$ ipython --no-banner

In [1]: import numpy as np

In [2]: import numpy.linalg as la

In [3]: np.set_printoptions(precision=1, suppress=True, linewidth=140)

In [4]: def tidy(a):
   ...:     return np.round(a, 1) + 0
   ...: 

In [5]: A = np.array([[1, 9, 0, 4, 5, 8, 7],
   ...:     [7, 0, 9, 2, 5, 5, 0],
   ...:     [8, 6, 5, 0, 6, 1, 2],
   ...:     [8, 2, 1, 7, 9, 2, 3],
   ...:     [7, 4, 2, 1, 6, 0, 1],
   ...:     [3, 8, 6, 6, 5, 7, 7],
   ...:     [6, 5, 7, 1, 5, 7, 7]])

In [6]: A[:, 2] = -1 * A[:, 6]

In [7]: A
Out[7]: 
array([[ 1,  9, -7,  4,  5,  8,  7],
       [ 7,  0,  0,  2,  5,  5,  0],
       [ 8,  6, -2,  0,  6,  1,  2],
       [ 8,  2, -3,  7,  9,  2,  3],
       [ 7,  4, -1,  1,  6,  0,  1],
       [ 3,  8, -7,  6,  5,  7,  7],
       [ 6,  5, -7,  1,  5,  7,  7]])

In [8]: # looks like rank 6

In [9]: rank = la.matrix_rank(A)

In [10]: rank
Out[10]: np.int64(6)

In [11]: null = la.svd(A)[2][rank:].T

In [12]: null.shape
Out[12]: (7, 1)

In [13]: tidy(A @ null)
Out[13]: 
array([[0.],
       [0.],
       [0.],
       [0.],
       [0.],
       [0.],
       [0.]])

In [14]: [int(la.matrix_rank(A[:i])) for i in range(1, len(A) + 1)]
Out[14]: [1, 2, 3, 4, 5, 6, 6]

In [15]: [int(la.matrix_rank(np.delete(A, i, axis=0))) for i in range(7)]
Out[15]: [6, 6, 6, 6, 6, 6, 6]

In [16]: tidy(null[:, 0] / null[np.abs(null[:, 0]).round(6).argmax(), 0])
Out[16]: array([0., 0., 1., 0., 0., 0., 1.])

In [17]: x = np.array([1, 1, -3, 0, 3, -1, 3])

In [18]: h = np.maximum(A @ x, 0)

In [19]: np.maximum(A @ (3 * x), 0)
Out[19]: array([177,  51, 129, 159, 105, 183, 183])

In [20]: A.T @ h
Out[20]: array([ 1740,  1828, -1547,  1103,  1935,  1560,  1547])

In [21]: A * (h > 1e-9)[:, None]
Out[21]: 
array([[ 1,  9, -7,  4,  5,  8,  7],
       [ 7,  0,  0,  2,  5,  5,  0],
       [ 8,  6, -2,  0,  6,  1,  2],
       [ 8,  2, -3,  7,  9,  2,  3],
       [ 7,  4, -1,  1,  6,  0,  1],
       [ 3,  8, -7,  6,  5,  7,  7],
       [ 6,  5, -7,  1,  5,  7,  7]])

In [22]: u = np.array([2, 1, 2, 3])

In [23]: J = 4 * np.eye(4) + np.outer(u, u)

In [24]: J
Out[24]: 
array([[ 8.,  2.,  4.,  6.],
       [ 2.,  5.,  2.,  3.],
       [ 4.,  2.,  8.,  6.],
       [ 6.,  3.,  6., 13.]])

In [25]: # symmetric, so the eigenvalues are real

In [26]: w, vecs = la.eigh(J)

In [27]: x = np.array([3, 3, 4, 5])

In [28]: (np.sign(vecs[:, -1].round(6)) == np.sign(vecs[0, -1].round(6))).astype(int)
Out[28]: array([1, 1, 1, 1])

In [29]: tidy(vecs * np.sqrt(w) @ vecs.T)
Out[29]: 
array([[2.6, 0.3, 0.6, 0.9],
       [0.3, 2.1, 0.3, 0.4],
       [0.6, 0.3, 2.6, 0.9],
       [0.9, 0.4, 0.9, 3.3]])

In [30]: x @ J @ x
Out[30]: np.float64(1260.0)

In [31]: tidy(vecs * np.maximum(w, 0) @ vecs.T)
Out[31]: 
array([[ 8.,  2.,  4.,  6.],
       [ 2.,  5.,  2.,  3.],
       [ 4.,  2.,  8.,  6.],
       [ 6.,  3.,  6., 13.]])

In [32]: data = np.load("dump.npy")

In [33]: data
Out[33]: 
array([[-0.9, -1.3, -0.2,  0.5,  2.3, -1.2],
       [ 5.1, -0.4,  0. ,  0. , -1.7, -0.6],
       [-0.6, -0.7, -0.3,  0.3,  0.8, -0.7],
       [ 2.1, -0.7, -0.1, -1.5,  0.2, -0.4],
       [ 1.2,  1.2, -0.8,  0.6,  0. , -0.8],
       [ 1.2, -1.7,  0.4, -0.5,  2.3, -0.1],
       [-0.6,  0.3, -0.4,  0.8, -1.2,  1. ]])

In [34]: M2 = np.array([[-2, 1], [3, 1], [2, 0], [-5, -1], [1, 5], [-4, 5]])

In [35]: tidy(np.einsum("ij,ij->i", data, data))
Out[35]: array([ 9.5, 29.4,  2.2,  7.4,  4.5, 10. ,  3.7])

In [36]: la.matrix_rank(data @ M2)
Out[36]: np.int64(2)

In [37]: q, R = la.qr(data)

In [38]: tidy(q)
Out[38]: 
array([[-0.2, -0.5, -0.5,  0.2, -0.2,  0.3],
       [ 0.9,  0. ,  0. ,  0.4,  0.2,  0.2],
       [-0.1, -0.3, -0.5,  0. ,  0.2,  0.3],
       [ 0.4, -0.2, -0.2, -0.8,  0.2, -0.1],
       [ 0.2,  0.5, -0.6,  0. , -0.6, -0.1],
       [ 0.2, -0.6,  0.1,  0.1, -0.4, -0.6],
       [-0.1,  0.1, -0.4,  0.2,  0.6, -0.7]])

In [39]: tidy(q @ R)
Out[39]: 
array([[-0.9, -1.3, -0.2,  0.5,  2.3, -1.2],
       [ 5.1, -0.4,  0. ,  0. , -1.7, -0.6],
       [-0.6, -0.7, -0.3,  0.3,  0.8, -0.7],
       [ 2.1, -0.7, -0.1, -1.5,  0.2, -0.4],
       [ 1.2,  1.2, -0.8,  0.6,  0. , -0.8],
       [ 1.2, -1.7,  0.4, -0.5,  2.3, -0.1],
       [-0.6,  0.3, -0.4,  0.8, -1.2,  1. ]])

In [40]: rng = np.random.default_rng(948)

In [41]: M2 = data + rng.integers(-2, 3, (7, 2)) @ rng.integers(-2, 3, (2, 6))

In [42]: tidy(M2)
Out[42]: 
array([[-1.9, -0.3, -0.2,  0.5,  3.3, -2.2],
       [ 1.1,  1.6, -4. ,  0. , -1.7,  1.4],
       [-0.6, -1.7, -2.3,  0.3, -1.2,  2.3],
       [ 6.1, -2.7,  3.9, -1.5,  0.2, -2.4],
       [ 3.2, -0.8, -0.8,  0.6, -2. ,  1.2],
       [ 3.2, -2.7,  2.4, -0.5,  2.3, -1.1],
       [-0.6,  0.3, -0.4,  0.8, -1.2,  1. ]])

In [43]: la.matrix_rank(M2 - data, tol=1e-8)
Out[43]: np.int64(2)

In [44]: tidy(M2 - data)
Out[44]: 
array([[-1.,  1.,  0.,  0.,  1., -1.],
       [-4.,  2., -4.,  0.,  0.,  2.],
       [ 0., -1., -2.,  0., -2.,  3.],
       [ 4., -2.,  4.,  0.,  0., -2.],
       [ 2., -2.,  0.,  0., -2.,  2.],
       [ 2., -1.,  2.,  0.,  0., -1.],
       [ 0.,  0.,  0.,  0.,  0.,  0.]])

In [45]: M2 = np.array([[1, 1], [1, -1]])

In [46]: F = np.kron(M2, np.kron(M2, M2))[rng.permutation(8)][:3]

In [47]: F
Out[47]: 
array([[ 1,  1, -1, -1, -1, -1,  1,  1],
       [ 1, -1, -1,  1, -1,  1,  1, -1],
       [ 1,  1,  1,  1, -1, -1, -1, -1]])

In [48]: t = np.radians(60)

In [49]: R = np.eye(8)

In [50]: R[5, 5] = R[0, 0] = np.cos(t)

In [51]: R[5, 0], R[0, 5] = -np.sin(t), np.sin(t)

In [52]: tidy(R)
Out[52]: 
array([[ 0.5,  0. ,  0. ,  0. ,  0. ,  0.9,  0. ,  0. ],
       [ 0. ,  1. ,  0. ,  0. ,  0. ,  0. ,  0. ,  0. ],
       [ 0. ,  0. ,  1. ,  0. ,  0. ,  0. ,  0. ,  0. ],
       [ 0. ,  0. ,  0. ,  1. ,  0. ,  0. ,  0. ,  0. ],
       [ 0. ,  0. ,  0. ,  0. ,  1. ,  0. ,  0. ,  0. ],
       [-0.9,  0. ,  0. ,  0. ,  0. ,  0.5,  0. ,  0. ],
       [ 0. ,  0. ,  0. ,  0. ,  0. ,  0. ,  1. ,  0. ],
       [ 0. ,  0. ,  0. ,  0. ,  0. ,  0. ,  0. ,  1. ]])

In [53]: M2 = F @ R.T

In [54]: tidy(M2)
Out[54]: 
array([[-0.4,  1. , -1. , -1. , -1. , -1.4,  1. ,  1. ],
       [ 1.4, -1. , -1. ,  1. , -1. , -0.4,  1. , -1. ],
       [-0.4,  1. ,  1. ,  1. , -1. , -1.4, -1. , -1. ]])

In [55]: tidy(la.det(R)), np.trace(R)
Out[55]: (np.float64(1.0), np.float64(7.0))

In [56]: W = np.array([[-3, -2, -1, 3, 0],
    ...:     [2, 3, -3, -1, -2],
    ...:     [2, -2, -3, 1, 2],
    ...:     [1, -3, -2, -3, -1],
    ...:     [3, 2, 3, -2, -3],
    ...:     [1, -2, -2, 2, 1],
    ...:     [-2, -3, 0, 2, 1],
    ...:     [3, 0, -2, -1, 1]])

In [57]: coef = np.array([6, 4, 4, 2, 3])

In [58]: hid = np.maximum(F @ W + coef, 0)

In [59]: hid
Out[59]: 
array([[0, 7, 2, 7, 4],
       [0, 0, 4, 9, 6],
       [3, 3, 0, 1, 2]])

In [60]: tidy((hid > 0).mean(axis=0))
Out[60]: array([0.3, 0.7, 0.7, 1. , 1. ])

In [61]: la.matrix_rank(hid)
Out[61]: np.int64(3)

In [62]: cent = np.array([[2, 0], [-2, -2], [0, -1], [3, 2], [1, -2]])

In [63]: hid @ cent
Out[63]: 
array([[ 11, -10],
       [ 33,   2],
       [  5,  -8]])

In [64]: (hid @ cent).round(6).argmax(axis=1)
Out[64]: array([0, 0, 0])
